% ipython --no-banner

In [1]: import numpy as np

In [2]: import numpy.linalg as la

In [3]: np.set_printoptions(precision=2, suppress=True, linewidth=200, floatmode="fixed")

In [4]: tidy = lambda a: np.round(a, 2) + 0

In [5]: m1 = np.load("sample0.npy")

In [6]: m1
Out[6]: 
array([[6.00, 0.00, 5.00],
       [0.00, 6.00, 0.00],
       [5.00, 0.00, 6.00]])

In [7]: evals, vecs = la.eigvalsh(m1)
Traceback (most recent call last):
  Cell In[7], line 1
    evals, vecs = la.eigvalsh(m1)
ValueError: too many values to unpack (expected 2)


In [8]: evals, vecs = la.eigh(m1)

In [9]: (evals > 1e-8).sum(), (evals < -1e-8).sum()
Out[9]: (np.int64(3), np.int64(0))

In [10]: evals
Out[10]: array([ 1.00,  6.00, 11.00])

In [11]: evals, vecs = la.eigh(m1)

In [12]: x = np.array([-2, 3, -3])

In [13]: tidy(x @ m1 @ x / (x @ x)), evals[0], evals[-1]
Out[13]: (np.float64(8.73), np.float64(1.0), np.float64(11.0))

In [14]: x @ m1 @ x
Out[14]: np.float64(192.0)

In [15]: tidy(vecs * np.maximum(evals, 0) @ vecs.T)
Out[15]: 
array([[6.00, 0.00, 5.00],
       [0.00, 6.00, 0.00],
       [5.00, 0.00, 6.00]])

In [16]: tidy(la.eigvalsh(m1[1:, 1:]))
Out[16]: array([6.00, 6.00])

In [17]: np.abs(m1).sum(axis=1).max(), np.abs(evals).max()
Out[17]: (np.float64(11.0), np.float64(11.0))

In [18]: other = la.inv(m1)

In [19]: tidy(m1 @ other)
Out[19]: 
array([[1.00, 0.00, 0.00],
       [0.00, 1.00, 0.00],
       [0.00, 0.00, 1.00]])

In [20]: tidy(la.det(m1) * la.det(other))
Out[20]: np.float64(1.0)

In [21]: tidy(other)
Out[21]: 
array([[ 0.55,  0.00, -0.45],
       [ 0.00,  0.17,  0.00],
       [-0.45,  0.00,  0.55]])

In [22]: tidy(la.det(m1))
Out[22]: np.float64(66.0)

In [23]: (la.matrix_power((m1 != 0) + (m1.T != 0) + np.eye(3), 3) > 0).astype(int)
Out[23]: 
array([[1, 0, 1],
       [0, 1, 0],
       [1, 0, 1]])

In [24]: m1 @ m1
Out[24]: 
array([[61.00,  0.00, 60.00],
       [ 0.00, 36.00,  0.00],
       [60.00,  0.00, 61.00]])

In [25]: arr = np.load("a.npy")

In [26]: arr
Out[26]: 
array([[-21.57,   3.75,  -9.92],
       [-19.58,   3.54,  -9.83],
       [-17.56,   3.33,  -9.71],
       [-17.06,   3.27,  -9.67],
       [-15.39,   3.08,  -9.53],
       [-15.28,   3.07,  -9.52],
       [-13.77,   2.90,  -9.37],
       [-12.51,   2.75,  -9.23],
       [-11.21,   2.59,  -9.05],
       [ -7.65,   2.12,  -8.43],
       [ -7.16,   2.05,  -8.32],
       [ -7.14,   2.04,  -8.32],
       [ -1.70,   1.15,  -6.42],
       [  1.00,   0.38,  -3.62],
       [  1.02,   0.37,  -3.54],
       [  1.11,   0.29,  -3.11],
       [  1.13,   0.23,  -2.73],
       [  0.97,   0.10,  -1.75],
       [  0.78,   0.05,  -1.24],
       [  0.04,   0.00,  -0.05],
       [ -0.33,   0.01,   0.39],
       [ -0.69,   0.03,   0.75],
       [ -1.67,   0.15,   1.58],
       [ -2.99,   0.70,   2.20],
       [ -3.03,   0.82,   2.14],
       [ -3.03,   0.90,   2.09],
       [ -2.44,   1.47,   1.34],
       [ -1.42,   1.91,   0.44],
       [ -1.39,   1.92,   0.42],
       [  2.31,   2.92,  -2.29],
       [  5.60,   3.58,  -4.48]])

In [27]: W2 = arr[[4, 2]].astype(float)

In [28]: for _ in range(4):
    ...:     z = la.norm(arr[:, None] - W2, axis=-1).argmin(axis=1)
    ...:     W2 = np.array([arr[z == j].mean(axis=0) for j in range(2)])
    ...: 

In [29]: z
Out[29]: array([1, 1, 1, 1, 1, 1, 1, 1, 1, 1, 1, 1, 0, 0, 0, 0, 0, 0, 0, 0, 0, 0, 0, 0, 0, 0, 0, 0, 0, 0, 0])

In [30]: np.abs(W2[1] - W2[0]).argmax()
Out[30]: np.int64(0)

In [31]: tidy(W2[1] - W2[0])
Out[31]: array([-13.57,   1.98,  -8.30])

In [32]: cen = arr - arr.mean(axis=0)

In [33]: Uu, sig, VT = la.svd(cen, full_matrices=False)

In [34]: tidy(cen.mean(axis=0))
Out[34]: array([0.00, 0.00, 0.00])

In [35]: la.matrix_rank(cen)
Out[35]: np.int64(3)

In [36]: np.abs(VT[0]).argmax()
Out[36]: np.int64(0)

In [37]: np.searchsorted(np.cumsum(sig ** 2) / (sig ** 2).sum(), 0.9) + 1
Out[37]: np.int64(1)

In [38]: (np.sign(Uu[:, 0]) == np.sign(Uu[0, 0])).astype(int)
Out[38]: array([1, 1, 1, 1, 1, 1, 1, 1, 1, 1, 1, 1, 0, 0, 0, 0, 0, 0, 0, 0, 0, 0, 0, 0, 0, 0, 0, 0, 0, 0, 0])

In [39]: np.abs(Uu[:, 0]).argmax()
Out[39]: np.int64(0)

In [40]: tidy((sig ** 2).sum() ** 2 / (sig ** 4).sum())
Out[40]: np.float64(1.21)

In [41]: other = np.c_[arr[:, :1] @ np.array([[-3]]), np.array([-1, -3, -2, -2, -1, 0, 1, 1, -3, -3, 3, -1, 0, 2, -1, -2, 2, 2, -1, 3, 1, 2, 1, -2, 2, 2, 0, 0, 2, -3, -1])]

In [42]: tidy(other)
Out[42]: 
array([[ 64.71,  -1.00],
       [ 58.74,  -3.00],
       [ 52.68,  -2.00],
       [ 51.18,  -2.00],
       [ 46.17,  -1.00],
       [ 45.84,   0.00],
       [ 41.31,   1.00],
       [ 37.53,   1.00],
       [ 33.63,  -3.00],
       [ 22.95,  -3.00],
       [ 21.48,   3.00],
       [ 21.42,  -1.00],
       [  5.10,   0.00],
       [ -3.00,   2.00],
       [ -3.06,  -1.00],
       [ -3.33,  -2.00],
       [ -3.39,   2.00],
       [ -2.91,   2.00],
       [ -2.34,  -1.00],
       [ -0.12,   3.00],
       [  0.99,   1.00],
       [  2.07,   2.00],
       [  5.01,   1.00],
       [  8.97,  -2.00],
       [  9.09,   2.00],
       [  9.09,   2.00],
       [  7.32,   0.00],
       [  4.26,   0.00],
       [  4.17,   2.00],
       [ -6.93,  -3.00],
       [-16.80,  -1.00]])

In [43]: tidy(la.lstsq(arr, other[:, 0])[0])
Out[43]: array([-3.00,  0.00,  0.00])

In [44]: la.matrix_rank(other)
Out[44]: np.int64(2)

In [45]: tidy(la.norm(other - arr @ la.lstsq(arr, other)[0], axis=0))
Out[45]: array([0.00, 9.74])
